In [1]: import numpy as np

In [2]: from numpy import linalg as LA

In [3]: np.set_printoptions(precision=3, suppress=True, linewidth=160, sign=" ")

In [4]: rnd = lambda a: np.round(a, 3) + 0

In [5]: J = np.loadtxt("out3.csv", delimiter=",")

In [6]: J
Out[6]: 
array([[ 0.8, -0.6],
       [-0.6, -0.8]])

In [7]: # symmetric, so the eigenvalues are real

In [8]: vals, V = LA.eigh(J)

In [9]: np.unique(vals.round(6) + 0, return_counts=True)[1]
Out[9]: array([ 1,  1])

In [10]: (vals > 1e-8).sum(), (vals < -1e-8).sum()
Out[10]: (np.int64(1), np.int64(1))

In [11]: rnd(V.T @ V)
Out[11]: 
array([[ 1.,  0.],
       [ 0.,  1.]])

In [12]: np.abs(V[:, -1]).round(6).argmax()
Out[12]: np.int64(0)

In [13]: vals.sum(), np.trace(J)
Out[13]: (np.float64(0.0), np.float64(0.0))

In [14]: rnd(np.abs(V[:, -1]))
Out[14]: array([ 0.949,  0.316])

In [15]: rnd(V @ np.diag(vals) @ V.T)
Out[15]: 
array([[ 0.8, -0.6],
       [-0.6, -0.8]])

In [16]: rnd(V.T @ J @ V)
Out[16]: 
array([[-1.,  0.],
       [ 0.,  1.]])

In [17]: rnd(LA.eigvalsh(J + 3 * np.eye(2)))
Out[17]: array([ 2.,  4.])

In [18]: m1 = np.load("mat.npy")

In [19]: rnd(m1)
Out[19]: 
array([[-13.26 , -12.402,  -6.632,  -5.134],
       [ -7.961,   7.434, -14.465,  -8.493],
       [ -6.682,   9.221, -14.243,  -8.213],
       [  9.497,  17.542,  -1.352,   0.528],
       [-12.802, -13.862,  -5.072,  -4.27 ],
       [ 13.568,   7.579,  10.387,   7.112],
       [ 12.136,  15.179,   3.372,   3.306],
       [ 12.351,   1.581,  13.201,   8.407],
       [ 13.585,  10.216,   8.549,   6.165],
       [  9.843,  -4.303,  14.44 ,   8.723],
       [  5.333,  17.962,  -6.473,  -2.653],
       [  6.11 ,  -9.951,  14.094,   8.063],
       [  9.869,  17.356,  -0.789,   0.866],
       [  2.261,  16.955,  -9.325,  -4.521],
       [-11.676, -15.827,  -2.383,  -2.736],
       [ -3.368, -17.421,   8.37 ,   3.885]])

In [20]: # rank 2

In [21]: labels = m1[:, 1] > np.median(m1[:, 1])

In [22]: u = m1[labels].mean(axis=0) - m1[~labels].mean(axis=0)

In [23]: labels.astype(int)
Out[23]: array([ 0,  0,  1,  1,  0,  1,  1,  0,  1,  0,  1,  0,  1,  1,  0,  0])

In [24]: (((m1 - m1.mean(axis=0)) @ u > 0) == labels).mean()
Out[24]: np.float64(0.875)

In [25]: rk = LA.matrix_rank(m1)

In [26]: rk
Out[26]: np.int64(2)

In [27]: null = LA.svd(m1)[2][rk:].T

In [28]: rnd(null @ null.T)
Out[28]: 
array([[ 0.536, -0.308, -0.321, -0.225],
       [-0.308,  0.181,  0.22 ,  0.074],
       [-0.321,  0.22 ,  0.473, -0.313],
       [-0.225,  0.074, -0.313,  0.809]])

In [29]: LA.matrix_rank(m1.T @ m1), LA.matrix_rank(m1 @ m1.T)
Out[29]: (np.int64(2), np.int64(2))

In [30]: [int(LA.matrix_rank(m1[:i])) for i in range(1, len(m1) + 1)]
Out[30]: [1, 2, 2, 2, 2, 2, 2, 2, 2, 2, 2, 2, 2, 2, 2, 2]

In [31]: [int(LA.matrix_rank(m1[:, :j + 1])) for j in range(4)]
Out[31]: [1, 2, 2, 2]

In [32]: [int(LA.matrix_rank(np.delete(m1, i, axis=0))) for i in range(16)]
Out[32]: [2, 2, 2, 2, 2, 2, 2, 2, 2, 2, 2, 2, 2, 2, 2, 2]

In [33]: null.shape
Out[33]: (4, 2)

In [34]: cov = np.cov(m1, rowvar=False)

In [35]: rnd(m1.std(axis=0))
Out[35]: array([  9.763,  12.826,   9.533,   5.804])

In [36]: rnd(np.polyfit(m1[:, 1], m1[:, 0], 1))
Out[36]: array([ 0.442,  1.119])

In [37]: cov.shape
Out[37]: (4, 4)

In [38]: rnd(np.corrcoef(m1.T))
Out[38]: 
array([[ 1.   ,  0.581,  0.636,  0.756],
       [ 0.581,  1.   , -0.258, -0.093],
       [ 0.636, -0.258,  1.   ,  0.986],
       [ 0.756, -0.093,  0.986,  1.   ]])

In [39]: rnd(np.median(m1, axis=0))
Out[39]: array([ 5.722,  7.507, -1.07 ,  0.697])

In [40]: np.argsort(-m1.std(axis=0).round(6), kind="stable")
Out[40]: array([ 1,  0,  2,  3])

In [41]: rnd(cov)
Out[41]: 
array([[101.676,  77.613,  63.17 ,  45.724],
       [ 77.613, 175.467, -33.664,  -7.361],
       [ 63.17 , -33.664,  96.938,  58.184],
       [ 45.724,  -7.361,  58.184,  35.93 ]])

In [42]: Uu, sig, Vh = LA.svd(m1)

In [43]: np.argmax(sig[:-1] / (sig[1:] + 1e-6)) + 1
Out[43]: np.int64(2)

In [44]: B = Uu[:, :2] @ np.diag(sig[:2]) @ Vh[:2]

In [45]: rnd(np.abs(m1 - B).max())
Out[45]: np.float64(0.0)

In [46]: m1 @ m1
ValueError: matmul: Input operand 1 has a mismatch in its core dimension 0, with gufunc signature (n?,k),(k,m?)->(n?,m?) (size 16 is different from 4)


In [47]: cov = m1.T @ m1

In [48]: LA.matrix_rank(cov)
Out[48]: np.int64(2)

In [49]: (m1 @ m1.T).shape
Out[49]: (16, 16)

In [50]: rnd(LA.eigvalsh(cov)[::-1])
Out[50]: array([ 3679.08,  2720.92,     0.  ,     0.  ])

In [51]: rnd(np.trace(cov)), (m1 ** 2).sum()
Out[51]: (np.float64(6400.0), np.float64(6400.0))

In [52]: np.allclose(cov, cov.T)
Out[52]: True

In [53]: rnd(LA.svd(m1, compute_uv=False) ** 2)
Out[53]: array([ 3679.08,  2720.92,     0.  ,     0.  ])

In [54]: rnd(np.diag(cov))
Out[54]: array([ 1619.247,  2771.59 ,  1462.601,   546.563])

In [55]: feats = np.loadtxt("test6.csv", delimiter=",")

In [56]: feats
Out[56]: 
array([[ 5.,  4., -4., -3., -5., -4.],
       [ 4.,  5.,  4., -4., -3., -5.],
       [-4.,  4.,  5.,  4., -4., -3.],
       [-3., -4.,  4.,  5.,  4., -4.],
       [-5., -3., -4.,  4.,  5.,  4.],
       [-4., -5., -3., -4.,  4.,  5.]])

In [57]: # symmetric

In [58]: q, r_ = LA.qr(feats)

In [59]: np.trace(q @ q.T)
Out[59]: np.float64(6.0)

In [60]: rnd(np.abs(np.diag(r_)))
Out[60]: array([ 10.344,   7.739,   8.613,   6.924,   2.978,   4.614])

In [61]: vec = np.array([-3, -3, 2, -3, 0, -3])

In [62]: y = feats @ vec

In [63]: y
Out[63]: array([-14.,   8.,   7.,  26.,  -8.,  18.])

In [64]: rnd(LA.solve(feats, 4 * y))
Out[64]: array([-12., -12.,   8., -12.,   0., -12.])

In [65]: rnd(LA.solve(feats, y))
Out[65]: array([-3., -3.,  2., -3.,  0., -3.])

In [66]: feats.reshape(2, -1)
Out[66]: 
array([[ 5.,  4., -4., -3., -5., -4.,  4.,  5.,  4., -4., -3., -5., -4.,  4.,  5.,  4., -4., -3.],
       [-3., -4.,  4.,  5.,  4., -4., -5., -3., -4.,  4.,  5.,  4., -4., -5., -3., -4.,  4.,  5.]])

In [67]: feats.ravel(order="F")
Out[67]: 
array([ 5.,  4., -4., -3., -5., -4.,  4.,  5.,  4., -4., -3., -5., -4.,  4.,  5.,  4., -4., -3., -3., -4.,  4.,  5.,  4., -4., -5., -3., -4.,  4.,  5.,  4.,
       -4., -5., -3., -4.,  4.,  5.])

In [68]: t3 = feats.reshape(6, 2, -1)

In [69]: t3[:, 0]
Out[69]: 
array([[ 5.,  4., -4.],
       [ 4.,  5.,  4.],
       [-4.,  4.,  5.],
       [-3., -4.,  4.],
       [-5., -3., -4.],
       [-4., -5., -3.]])

In [70]: t3.transpose(1, 0, 2)
Out[70]: 
array([[[ 5.,  4., -4.],
        [ 4.,  5.,  4.],
        [-4.,  4.,  5.],
        [-3., -4.,  4.],
        [-5., -3., -4.],
        [-4., -5., -3.]],

       [[-3., -5., -4.],
        [-4., -3., -5.],
        [ 4., -4., -3.],
        [ 5.,  4., -4.],
        [ 4.,  5.,  4.],
        [-4.,  4.,  5.]]])

In [71]: np.einsum("ihd,ihd->ih", t3, t3)
Out[71]: 
array([[ 57.,  50.],
       [ 57.,  50.],
       [ 57.,  41.],
       [ 41.,  57.],
       [ 50.,  57.],
       [ 50.,  57.]])

In [72]: np.swapaxes(t3, 1, 2)[4]
Out[72]: 
array([[-5.,  4.],
       [-3.,  5.],
       [-4.,  4.]])

In [73]: t3.shape
Out[73]: (6, 2, 3)

In [74]: np.all(LA.eigvalsh(feats) > 0)
Out[74]: np.False_

In [75]: [round(float(LA.det(feats[:i, :i])), 2) + 0 for i in range(1, 7)]
Out[75]: [5.0, 9.0, -243.0, -1008.0, -4141.0, 65593.0]

In [76]: data = np.load("w.npy")

In [77]: data
Out[77]: 
array([[-0.35,  0.65],
       [-0.35,  0.65]])

In [78]: rk = LA.matrix_rank(data)

In [79]: rk
Out[79]: np.int64(1)

In [80]: null = LA.svd(data)[2][rk:].T

In [81]: rnd(null @ null.T)
Out[81]: 
array([[ 0.775,  0.417],
       [ 0.417,  0.225]])

In [82]: null.shape
Out[82]: (2, 1)

In [83]: W0 = np.array([[0, -1, 0, -1], [0, -3, 0, -3], [0, -1, 0, -1], [0, -3, 0, -3]])

In [84]: cov = W0.T @ W0

In [85]: (W0 @ W0.T).shape
Out[85]: (4, 4)

In [86]: np.diag(cov)
Out[86]: array([  0,  20,   0,  20])

In [87]: E = np.vander(np.arange(7) - 4, 4, increasing=True)

In [88]: E
Out[88]: 
array([[  1,  -4,  16, -64],
       [  1,  -3,   9, -27],
       [  1,  -2,   4,  -8],
       [  1,  -1,   1,  -1],
       [  1,   0,   0,   0],
       [  1,   1,   1,   1],
       [  1,   2,   4,   8]])

In [89]: B = E / np.sqrt((E ** 2).mean(axis=1, keepdims=True))

In [90]: LA.matrix_rank(E - E.mean(axis=1, keepdims=True))
Out[90]: np.int64(3)

In [91]: rnd(B[2])
Out[91]: array([ 0.217, -0.434,  0.868, -1.735])

In [92]: LA.matrix_rank(B) == LA.matrix_rank(E)
Out[92]: np.True_

In [93]: rnd(LA.norm(B, axis=1))
Out[93]: array([ 2.,  2.,  2.,  2.,  2.,  2.,  2.])

In [94]: E - E.mean(axis=1, keepdims=True)
Out[94]: 
array([[ 13.75,   8.75,  28.75, -51.25],
       [  6.  ,   2.  ,  14.  , -22.  ],
       [  2.25,  -0.75,   5.25,  -6.75],
       [  1.  ,  -1.  ,   1.  ,  -1.  ],
       [  0.75,  -0.25,  -0.25,  -0.25],
       [  0.  ,   0.  ,   0.  ,   0.  ],
       [ -2.75,  -1.75,   0.25,   4.25]])

In [95]: rng = np.random.default_rng(9904)

In [96]: A = np.array([[5, -1, -2, 0, -4],
    ...:     [4, 4, 3, -5, -5],
    ...:     [0, 3, -2, -2, -2],
    ...:     [2, 5, 0, 3, 2]]) * (rng.random((4, 5)) < 0.3)

In [97]: A
Out[97]: 
array([[ 0,  0,  0,  0, -4],
       [ 0,  4,  0,  0,  0],
       [ 0,  3,  0,  0,  0],
       [ 2,  5,  0,  0,  0]])

In [98]: def softmax(z):
    ...:     e = np.exp(z - z.max(axis=-1, keepdims=True))
    ...:     return e / e.sum(axis=-1, keepdims=True)
    ...: 

In [99]: rnd(softmax(A).sum(axis=1))
Out[99]: array([ 1.,  1.,  1.,  1.])

In [100]: rnd(softmax(A[3] + -2))
Out[100]: array([ 0.047,  0.935,  0.006,  0.006,  0.006])

In [101]: rnd(softmax(A[3]))
Out[101]: array([ 0.047,  0.935,  0.006,  0.006,  0.006])

In [102]: rnd(softmax(10 * A[3]))
Out[102]: array([ 0.,  1.,  0.,  0.,  0.])

In [103]: att = A @ A.T / np.sqrt(5)

In [104]: softmax(att).round(6).argmax(axis=1)
Out[104]: array([ 0,  3,  3,  3])

In [105]: rnd(softmax(att + np.triu(np.full(att.shape, -np.inf), 1)))
Out[105]: 
array([[ 1.   ,  0.   ,  0.   ,  0.   ],
       [ 0.001,  0.999,  0.   ,  0.   ],
       [ 0.004,  0.79 ,  0.206,  0.   ],
       [ 0.   ,  0.018,  0.002,  0.981]])

In [106]: F = np.loadtxt("dump.csv", delimiter=",")

In [107]: F
Out[107]: 
array([[ 3.865, -0.308, -4.732, -3.506, -5.392],
       [-1.492,  1.464, -0.763,  3.375, -4.061],
       [ 2.887,  6.492,  3.823, -5.877,  2.689],
       [ 2.369,  1.471, -2.553, -3.927, -3.149],
       [ 1.893,  6.75 ,  2.841, -5.039,  3.105],
       [ 3.808, -0.418, -1.935, -1.599, -4.342],
       [ 3.283,  1.221, -4.012, -3.2  , -3.657],
       [-0.987,  2.448, -0.652,  3.648, -2.826],
       [ 4.749,  5.2  , -1.573, -2.451,  4.327],
       [ 2.314,  5.85 ,  0.955, -2.974,  3.375],
       [ 3.011,  2.201, -2.401, -2.666, -4.761]])

In [108]: P = F @ LA.solve(F.T @ F, F.T)

In [109]: rnd(np.diag(P))
Out[109]: array([ 0.356,  0.455,  0.587,  0.326,  0.405,  0.749,  0.301,  0.507,  0.821,  0.256,  0.239])

In [110]: np.allclose(P @ P, P)
Out[110]: True

In [111]: rnd(LA.eigvalsh(P))
Out[111]: array([ 0.,  0.,  0.,  0.,  0.,  0.,  1.,  1.,  1.,  1.,  1.])

In [112]: rnd(P @ F[:, 4])
Out[112]: array([-5.392, -4.061,  2.689, -3.149,  3.105, -4.342, -3.657, -2.826,  4.327,  3.375, -4.761])

In [113]: LA.matrix_rank(np.eye(11) - P)
Out[113]: np.int64(6)

In [114]: Ac = F - F.mean(axis=0)

In [115]: V = LA.svd(Ac)[2][:4]

In [116]: B = Ac - Ac @ V.T @ V

In [117]: rnd(np.cov(Ac @ V.T, rowvar=False))
Out[117]: 
array([[ 27.699,   0.   ,   0.   ,   0.   ],
       [  0.   ,  10.61 ,   0.   ,   0.   ],
       [  0.   ,   0.   ,   2.754,   0.   ],
       [  0.   ,   0.   ,   0.   ,   0.581]])

In [118]: rnd((Ac @ V.T).std(axis=0))
Out[118]: array([ 5.018,  3.106,  1.582,  0.727])

In [119]: rnd(np.diag(V.T @ V))
Out[119]: array([ 0.768,  0.494,  1.   ,  0.935,  0.803])

In [120]: vec = np.array([1, -3, -5, 8, -7])

In [121]: y = F @ vec

In [122]: rnd(LA.lstsq(F, y)[0])
Out[122]: array([ 1., -3., -5.,  8., -7.])

In [123]: rnd(LA.pinv(F) @ F)
Out[123]: 
array([[ 1.,  0.,  0.,  0.,  0.],
       [ 0.,  1.,  0.,  0.,  0.],
       [ 0.,  0.,  1.,  0.,  0.],
       [ 0.,  0.,  0.,  1.,  0.],
       [ 0.,  0.,  0.,  0.,  1.]])

In [124]: y = y + 0.3 * rng.normal(size=11)

In [125]: rnd(y)
Out[125]: array([  37.989,   53.274, -101.472,    1.593,  -94.143,   32.35 ,   19.762,   43.999,  -53.001,  -67.248,   20.385])

In [126]: beta, *_ = LA.lstsq(F, y)

In [127]: rnd(F.T @ (y - F @ beta))
Out[127]: array([ 0.,  0.,  0.,  0.,  0.])

In [128]: [round(float(LA.norm(LA.solve(F.T @ F + lam * np.eye(5), F.T @ y))), 2) for lam in (0, 1, 10, 100)]
Out[128]: [12.13, 11.97, 11.15, 8.07]
